% ipython --no-banner

In [1]: import numpy as np

In [2]: from numpy import linalg as LA

In [3]: np.set_printoptions(suppress=True, linewidth=140)

In [4]: mat = np.load("layer10.npy")

In [5]: mat
Out[5]: 
array([[-3.,  2.,  3.],
       [ 2.,  1.,  3.],
       [ 0.,  0., -1.]])

In [6]: w, vecs = LA.eig(mat)

In [7]: w.round(2)
Out[7]: array([-3.83,  1.83, -1.  ])

In [8]: np.round(mat @ vecs[:, 0] - w[0] * vecs[:, 0], 2) + 0
Out[8]: array([0., 0., 0.])

In [9]: vec = np.array([-3, -2, 3])

In [10]: y = mat @ vec

In [11]: print(y)
[14.  1. -3.]

In [12]: np.round(LA.solve(mat, y + mat[:, 0]), 2)
Out[12]: array([-2., -2.,  3.])

In [13]: np.round(LA.solve(mat, mat[:, 1]), 2)
Out[13]: array([-0.,  1., -0.])

In [14]: np.round(LA.solve(mat, 2 * y), 2)
Out[14]: array([-6., -4.,  6.])

In [15]: np.round(LA.solve(mat, y), 2)
Out[15]: array([-3., -2.,  3.])

In [16]: rng = np.random.default_rng(59425)

In [17]: labels = rng.permutation(3)

In [18]: B = mat[:, labels] * rng.choice([-1, 1], 3)

In [19]: B
Out[19]: 
array([[ 2.,  3.,  3.],
       [ 1., -2.,  3.],
       [ 0., -0., -1.]])

In [20]: U, _, Vh = LA.svd(mat.T @ B)

In [21]: labels
Out[21]: array([1, 0, 2])

In [22]: np.abs(mat).max()
Out[22]: np.float64(3.0)

In [23]: mat - mat[0]
Out[23]: 
array([[ 0.,  0.,  0.],
       [ 5., -1.,  0.],
       [ 3., -2., -4.]])

In [24]: mat.sum(axis=1)
Out[24]: array([ 2.,  6., -1.])

In [25]: m1 = np.array([[3, 4, 5, 6, 7, 8, 9],
    ...:     [10, 11, 12, 13, 14, 15, 16],
    ...:     [17, 18, 19, 20, 21, 22, 23],
    ...:     [24, 25, 26, 27, 28, 29, 30],
    ...:     [31, 32, 33, 34, 35, 36, 37],
    ...:     [38, 39, 40, 41, 42, 43, 44],
    ...:     [45, 46, 47, 48, 49, 50, 51]])

In [26]: labels = rng.permutation(7)

In [27]: print(labels)
[1 6 3 0 2 5 4]

In [28]: B = m1[labels][:, labels]

In [29]: B
Out[29]: 
array([[11, 16, 13, 10, 12, 15, 14],
       [46, 51, 48, 45, 47, 50, 49],
       [25, 30, 27, 24, 26, 29, 28],
       [ 4,  9,  6,  3,  5,  8,  7],
       [18, 23, 20, 17, 19, 22, 21],
       [39, 44, 41, 38, 40, 43, 42],
       [32, 37, 34, 31, 33, 36, 35]])

In [30]: np.round(LA.det(B), 2), np.round(LA.det(m1[labels]), 2)
Out[30]: (np.float64(0.0), np.float64(0.0))

In [31]: m1.sum(axis=1)
Out[31]: array([ 42,  91, 140, 189, 238, 287, 336])

In [32]: print(m1.mean(axis=0))
[24. 25. 26. 27. 28. 29. 30.]

In [33]: np.unravel_index(np.abs(m1).argmax(), m1.shape)
Out[33]: (np.int64(6), np.int64(6))

In [34]: np.round(LA.svd(m1, compute_uv=False), 2) + 0
Out[34]: array([213.26,   6.43,   0.  ,   0.  ,   0.  ,   0.  ,   0.  ])

In [35]: round(float(LA.norm(m1)), 2)
Out[35]: 213.36

In [36]: m1 - m1[0]
Out[36]: 
array([[ 0,  0,  0,  0,  0,  0,  0],
       [ 7,  7,  7,  7,  7,  7,  7],
       [14, 14, 14, 14, 14, 14, 14],
       [21, 21, 21, 21, 21, 21, 21],
       [28, 28, 28, 28, 28, 28, 28],
       [35, 35, 35, 35, 35, 35, 35],
       [42, 42, 42, 42, 42, 42, 42]])

In [37]: LA.matrix_rank(m1)
Out[37]: np.int64(2)

In [38]: m1.shape
Out[38]: (7, 7)

In [39]: U, sig, Vh = LA.svd(m1)

In [40]: np.argmax(sig[:-1] / (sig[1:] + 1e-6)) + 1
Out[40]: np.int64(2)

In [41]: B = U[:, :2] @ np.diag(sig[:2]) @ Vh[:2]

In [42]: np.round(LA.norm(m1 - B) / LA.norm(m1), 2)
Out[42]: np.float64(0.0)

In [43]: B.round(2)
Out[43]: 
array([[ 3.,  4.,  5.,  6.,  7.,  8.,  9.],
       [10., 11., 12., 13., 14., 15., 16.],
       [17., 18., 19., 20., 21., 22., 23.],
       [24., 25., 26., 27., 28., 29., 30.],
       [31., 32., 33., 34., 35., 36., 37.],
       [38., 39., 40., 41., 42., 43., 44.],
       [45., 46., 47., 48., 49., 50., 51.]])

In [44]: M = np.load("a.npy")

In [45]: print(M.round(2))
[[0.36 0.55 0.   0.09]
 [0.47 0.07 0.47 0.  ]
 [0.   0.44 0.33 0.22]
 [0.33 0.25 0.04 0.38]]

In [46]: labels = rng.permutation(4)

In [47]: B = M[:, labels] * rng.choice([-1, 1], 4)

In [48]: B.round(2)
Out[48]: 
array([[0.36, 0.55, 0.09, 0.  ],
       [0.47, 0.07, 0.  , 0.47],
       [0.  , 0.44, 0.22, 0.33],
       [0.33, 0.25, 0.38, 0.04]])

In [49]: U, _, Vh = LA.svd(M.T @ B)

In [50]: np.round(LA.lstsq(M, B)[0], 2) + 0
Out[50]: 
array([[1., 0., 0., 0.],
       [0., 1., 0., 0.],
       [0., 0., 0., 1.],
       [0., 0., 1., 0.]])

In [51]: f = np.array([2, 2, 1, -2])

In [52]: B = M + np.outer(f, np.eye(4)[1])

In [53]: round(float(LA.det(B) / LA.det(M)), 2), np.round(1 + LA.solve(M, f)[1], 2)
Out[53]: (5.79, np.float64(5.79))

In [54]: LA.matrix_rank(B - M)
Out[54]: np.int64(1)

In [55]: LA.matrix_rank(LA.inv(B) - LA.inv(M), tol=1e-8)
Out[55]: np.int64(1)

In [56]: vec = np.array([-1, 2, -4, 9])

In [57]: y = M @ vec

In [58]: coef, lr = np.zeros(4), 1 / LA.norm(M, 2) ** 2

In [59]: for i in range(30):
    ...:     coef -= lr * M.T @ (M @ coef - y)
    ...:     if i % 10 == 0: print(i, round(LA.norm(M @ coef - y), 2))
    ...: 
0 3.23
10 0.87
20 0.4

In [60]: coef.round(2)
Out[60]: array([-0.98,  2.33, -4.03,  8.34])

In [61]: print(round(float(LA.cond(M)), 2))
3.72

In [62]: round(LA.eigvals(M).sum().real, 2)
Out[62]: np.float64(1.14)

In [63]: round(float(np.einsum("ii->", M)), 2)
Out[63]: 1.14

In [64]: np.round(LA.det(M[::-1]), 2)
Out[64]: np.float64(-0.06)

In [65]: B = M / LA.norm(M, axis=1, keepdims=True)

In [66]: cov = B @ B.T

In [67]: (cov - 2 * np.eye(4)).round(6).argmax(axis=1)
Out[67]: array([3, 3, 0, 0])

In [68]: np.argwhere(np.triu(np.abs(cov) > 0.95, 1))
Out[68]: array([], shape=(0, 2), dtype=int64)

In [69]: data = (rng.random((4, 4)) < 0.3) + np.eye(4)

In [70]: data /= data.sum(axis=1, keepdims=True)

In [71]: data.round(2)
Out[71]: 
array([[0.5 , 0.5 , 0.  , 0.  ],
       [0.33, 0.33, 0.  , 0.33],
       [0.  , 0.  , 0.5 , 0.5 ],
       [0.  , 0.  , 0.  , 1.  ]])

In [72]: # row-stochastic, so 1 is an eigenvalue

In [73]: U, sig, Vh = LA.svd(data)

In [74]: vecs = Vh[:(sig > 1e-8).sum()]

In [75]: vec = data[3] + -2 * data[1] + rng.integers(2) * np.eye(4)[1]

In [76]: vec.round(2)
Out[76]: array([-0.67, -0.67,  0.  ,  0.33])

In [77]: np.round(np.diag(vecs.T @ vecs), 2)
Out[77]: array([0.5, 0.5, 1. , 1. ])

In [78]: LA.matrix_rank(np.vstack([data, vec]))
Out[78]: np.int64(3)

In [79]: B = data / LA.norm(data, axis=1, keepdims=True)

In [80]: cov = B @ B.T

In [81]: cov.round(2)
Out[81]: 
array([[1.  , 0.82, 0.  , 0.  ],
       [0.82, 1.  , 0.41, 0.58],
       [0.  , 0.41, 1.  , 0.71],
       [0.  , 0.58, 0.71, 1.  ]])

In [82]: round(np.degrees(np.arccos(np.clip(cov[1, 3], -1, 1))), 2)
Out[82]: np.float64(54.74)

In [83]: print(cov[1].round(2))
[0.82 1.   0.41 0.58]

In [84]: np.unique(data.round(6), axis=0).shape
Out[84]: (4, 4)

In [85]: np.round(data @ LA.pinv(data) @ data, 2) + 0
Out[85]: 
array([[0.5 , 0.5 , 0.  , 0.  ],
       [0.33, 0.33, 0.  , 0.33],
       [0.  , 0.  , 0.5 , 0.5 ],
       [0.  , 0.  , 0.  , 1.  ]])

In [86]: E = np.loadtxt("out8.csv", delimiter=",")

In [87]: E
Out[87]: 
array([[-29.5 ,  40.82,  15.02,  38.11],
       [-30.4 ,  40.66,  14.77,  38.86],
       [-29.55,  38.71,  15.86,  40.49],
       [-30.07,  40.64,  15.64,  37.59],
       [-29.92,  39.46,  15.14,  40.76],
       [-31.12,  39.82,  15.68,  40.34],
       [-30.46,  39.48,  14.46,  39.74],
       [-29.  ,  39.38,  15.73,  39.47],
       [-31.04,  41.44,  15.02,  42.3 ],
       [-30.01,  38.58,  15.46,  40.25],
       [-28.73,  41.22,  13.66,  39.23],
       [-31.39,  39.72,  13.96,  41.54],
       [-30.04,  40.41,  15.16,  40.73],
       [-30.4 ,  40.31,  14.85,  39.68],
       [-30.13,  39.39,  13.6 ,  40.32],
       [-28.67,  40.82,  14.47,  39.71],
       [-32.05,  39.25,  16.42,  40.14],
       [-29.19,  39.36,  13.44,  40.4 ],
       [-30.77,  39.07,  14.89,  39.14],
       [-28.06,  39.3 ,  12.79,  40.44],
       [-30.79,  40.56,  15.93,  40.6 ],
       [-29.89,  40.37,  13.24,  42.21],
       [-29.16,  40.07,  16.33,  40.81],
       [-29.4 ,  40.57,  15.43,  39.7 ],
       [-29.52,  39.93,  14.  ,  39.72],
       [-32.  ,  40.58,  15.63,  39.1 ],
       [-29.91,  39.36,  15.79,  41.24]])

In [88]: B = np.c_[E[:, :3] @ np.array([[1, 2, 3], [2, 0, 3], [1, 1, 0]]), np.array([0, 1, 1, 2, 0, 2, 2, 2, 1, 1, 0, 3, 1, 1, 3, 2, 3, 1, 3, 3, 2, 1, 1, 0, 1, 0, 3])]

In [89]: B.round(2)
Out[89]: 
array([[ 67.16, -43.98,  33.96,   0.  ],
       [ 65.69, -46.03,  30.78,   1.  ],
       [ 63.73, -43.24,  27.48,   1.  ],
       [ 66.85, -44.5 ,  31.71,   2.  ],
       [ 64.14, -44.7 ,  28.62,   0.  ],
       [ 64.2 , -46.56,  26.1 ,   2.  ],
       [ 62.96, -46.46,  27.06,   2.  ],
       [ 65.49, -42.27,  31.14,   2.  ],
       [ 66.86, -47.06,  31.2 ,   1.  ],
       [ 62.61, -44.56,  25.71,   1.  ],
       [ 67.37, -43.8 ,  37.47,   0.  ],
       [ 62.01, -48.82,  24.99,   3.  ],
       [ 65.94, -44.92,  31.11,   1.  ],
       [ 65.07, -45.95,  29.73,   1.  ],
       [ 62.25, -46.66,  27.78,   3.  ],
       [ 67.44, -42.87,  36.45,   2.  ],
       [ 62.87, -47.68,  21.6 ,   3.  ],
       [ 62.97, -44.94,  30.51,   1.  ],
       [ 62.26, -46.65,  24.9 ,   3.  ],
       [ 63.33, -43.33,  33.72,   3.  ],
       [ 66.26, -45.65,  29.31,   2.  ],
       [ 64.09, -46.54,  31.44,   1.  ],
       [ 67.31, -41.99,  32.73,   1.  ],
       [ 67.17, -43.37,  33.51,   0.  ],
       [ 64.34, -45.04,  31.23,   1.  ],
       [ 64.79, -48.37,  25.74,   0.  ],
       [ 64.6 , -44.03,  28.35,   3.  ]])

In [90]: np.round(LA.norm(B - E @ LA.lstsq(E, B)[0], axis=0), 2) + 0
Out[90]: array([0.  , 0.  , 0.  , 4.78])

In [91]: LA.matrix_rank(np.c_[E, B])
Out[91]: np.int64(5)

In [92]: np.round(LA.norm(LA.qr(E)[0].T @ B, axis=0) ** 2 / ((B ** 2).sum(axis=0) + 1e-12), 2)
Out[92]: array([1.  , 1.  , 1.  , 0.74])
